$ python3 -q
>>> import numpy as np
>>> from numpy import linalg as LA
>>> np.set_printoptions(precision=2, suppress=True, linewidth=140)
>>> A = np.loadtxt("run8.csv", delimiter=",")
>>> print(A)
[[4. 1. 0. 0. 0. 0. 0. 0.]
 [0. 4. 1. 0. 0. 0. 0. 0.]
 [0. 0. 4. 1. 0. 0. 0. 0.]
 [0. 0. 0. 4. 1. 0. 0. 0.]
 [0. 0. 0. 0. 4. 1. 0. 0.]
 [0. 0. 0. 0. 0. 4. 1. 0.]
 [0. 0. 0. 0. 0. 0. 4. 1.]
 [0. 0. 0. 0. 0. 0. 0. 4.]]
>>> # triangular, det is the product of the diagonal
>>> t3 = np.stack([A, -2 * A, A[::-1]])
>>> print(t3.shape)
(3, 8, 8)
>>> print(t3.sum(axis=0))
[[-4. -1.  0.  0.  0.  0.  0.  4.]
 [ 0. -4. -1.  0.  0.  0.  4.  1.]
 [ 0.  0. -4. -1.  0.  4.  1.  0.]
 [ 0.  0.  0. -4.  3.  1.  0.  0.]
 [ 0.  0.  0.  4. -3. -1.  0.  0.]
 [ 0.  0.  4.  1.  0. -4. -1.  0.]
 [ 0.  4.  1.  0.  0.  0. -4. -1.]
 [ 4.  1.  0.  0.  0.  0.  0. -4.]]
>>> print(np.einsum("bij,cij->bc", t3, t3))
[[ 135. -270.    8.]
 [-270.  540.  -16.]
 [   8.  -16.  135.]]
>>> print(LA.matrix_rank(t3))
[8 8 8]
>>> print(np.prod(np.diag(A)), np.round(LA.det(A), 2))
65536.0 65536.0
>>> print(np.sort(LA.eigvals(A)))
[4. 4. 4. 4. 4. 4. 4. 4.]
>>> f = np.array([0, 0, 1, 1, 3, 2, 2, 1])
>>> Y = A + np.outer(f, np.eye(8)[7])
>>> print(LA.matrix_rank(Y - A))
1
>>> print(np.round(LA.det(Y) / LA.det(A), 2), np.round(1 + LA.solve(A, f)[7], 2))
1.25 1.25
>>> vec = np.array([1, 3, 3, 3, 3, 0, 3, 1])
>>> target = A @ vec
>>> print(target)
[ 7. 15. 15. 15. 12.  3. 13.  4.]
>>> print(LA.solve(A.T, A[3]))
[0. 0. 0. 1. 0. 0. 0. 0.]
>>> print(LA.solve(A, target + A[:, 5]))
[1. 3. 3. 3. 3. 1. 3. 1.]
>>> data = np.loadtxt("m.csv", delimiter=",")
>>> print(data)
[[3. 3. 0. 1. 2. 1. 0.]
 [1. 1. 2. 2. 3. 3. 1.]
 [1. 3. 1. 0. 0. 3. 0.]
 [1. 3. 3. 0. 2. 0. 3.]
 [3. 1. 0. 0. 3. 2. 1.]
 [2. 2. 2. 3. 2. 2. 0.]
 [3. 1. 0. 0. 2. 3. 2.]]
>>> Q, r_ = LA.qr(data)
>>> print(np.abs(np.diag(r_)))
[5.83 3.76 2.73 2.61 1.4  3.31 0.89]
>>> print(np.round(Q @ r_, 2) + 0)
[[3. 3. 0. 1. 2. 1. 0.]
 [1. 1. 2. 2. 3. 3. 1.]
 [1. 3. 1. 0. 0. 3. 0.]
 [1. 3. 3. 0. 2. 0. 3.]
 [3. 1. 0. 0. 3. 2. 1.]
 [2. 2. 2. 3. 2. 2. 0.]
 [3. 1. 0. 0. 2. 3. 2.]]
>>> print(round(float(abs(r_[0, 0])), 2), np.round(LA.norm(data[:, 0]), 2))
5.83 5.83
>>> print(np.trace(Q @ Q.T))
7.0
>>> rng = np.random.default_rng(526423)
>>> lab = rng.permutation(7)
>>> print(lab)
[5 3 6 2 1 4 0]
>>> Y = data[lab][:, lab]
>>> print(np.sort(np.abs(LA.eigvals(Y))))
[ 0.98  1.51  1.51  2.85  2.85  3.18 11.12]
>>> print(np.trace(Y))
12.0
>>> print(np.round(LA.det(Y), 2), round(float(LA.det(data[lab])), 2))
642.0 642.0
>>> Y = np.array([[-1, -1, 1],
...     [0, 1, -1],
...     [-2, 0, 2],
...     [-1, 2, -1],
...     [2, -1, 0],
...     [-1, -2, -2],
...     [1, 0, 1]])
>>> print(LA.matrix_rank(data @ Y))
3
>>> print(np.einsum("ik,kj->ij", data, Y))
[[ -1.  -2.  -3.]
 [ -3.  -5.  -3.]
 [ -6.  -4.  -6.]
 [  0.   0.   7.]
 [  2.  -9.  -1.]
 [ -7.   0.  -3.]
 [  0. -10.  -2.]]
>>> print(data @ Y)
[[ -1.  -2.  -3.]
 [ -3.  -5.  -3.]
 [ -6.  -4.  -6.]
 [  0.   0.   7.]
 [  2.  -9.  -1.]
 [ -7.   0.  -3.]
 [  0. -10.  -2.]]
>>> print(np.einsum("ij,ij->i", data, data))
[24. 29. 20. 32. 24. 29. 27.]
>>> vec = np.array([-1, 2, 2, -2, 3, -3, 3])
>>> target = data @ vec
>>> print(target)
[ 4.  4. -2. 26.  5.  0.  2.]
>>> print(LA.solve(data, 4 * target))
[ -4.   8.   8.  -8.  12. -12.  12.]
>>> print(np.round(LA.solve(data.T, data[3]), 2) + 0)
[0. 0. 0. 1. 0. 0. 0.]
>>> mat = np.load("x.npy")
>>> print(mat)
[[ 0.99 -0.08 -0.13]
 [-0.08  0.43 -0.9 ]
 [-0.13 -0.9  -0.42]]
>>> # symmetric, so the eigenvalues are real
>>> Y = mat / np.sqrt((mat ** 2).mean(axis=1, keepdims=True))
>>> print(mat - mat.mean(axis=1, keepdims=True))
[[ 0.73 -0.34 -0.39]
 [ 0.1   0.61 -0.72]
 [ 0.35 -0.42  0.07]]
>>> print(LA.norm(Y, axis=1))
[1.73 1.73 1.73]
>>> print(Y[1])
[-0.14  0.74 -1.56]
>>> print(LA.matrix_rank(Y) == LA.matrix_rank(mat))
True
>>> print(LA.matrix_rank(mat - mat.mean(axis=1, keepdims=True)))
2
>>> Q, r_ = LA.qr(mat)
>>> print(np.round(Q.T @ Q, 2) + 0)
[[1. 0. 0.]
 [0. 1. 0.]
 [0. 0. 1.]]
>>> print(r_.round(2) + 0)
[[-1.  0.  0.]
 [ 0. -1.  0.]
 [ 0.  0. -1.]]
>>> print(Q.shape, r_.shape)
(3, 3) (3, 3)
>>> print(np.allclose(r_.T @ r_, mat.T @ mat))
True
>>> print(Q)
[[-0.99  0.08  0.13]
 [ 0.08 -0.43  0.9 ]
 [ 0.13  0.9   0.42]]
>>> F = np.load("data.npy")
>>> print(F)
[[ 0  0  0]
 [ 0  0  0]
 [ 0  0  0]
 [ 0  0 -2]
 [ 0  0  0]
 [ 0  0 -2]
 [ 0  0  0]]
>>> print(round(float(LA.norm(F, 2) / LA.norm(F)), 2))
1.0
>>> rk = LA.matrix_rank(F)
>>> print(rk)
1
>>> ns = LA.svd(F)[2][rk:].T
>>> print(np.allclose(F @ ns, 0))
True
>>> print([int(LA.matrix_rank(F[:i])) for i in range(1, len(F) + 1)])
[0, 0, 0, 1, 1, 1, 1]
>>> print([int(LA.matrix_rank(np.delete(F, i, axis=0))) for i in range(7)])
[1, 1, 1, 1, 1, 1, 1]
>>> print(LA.matrix_rank(F.T @ F), LA.matrix_rank(F @ F.T))
1 1
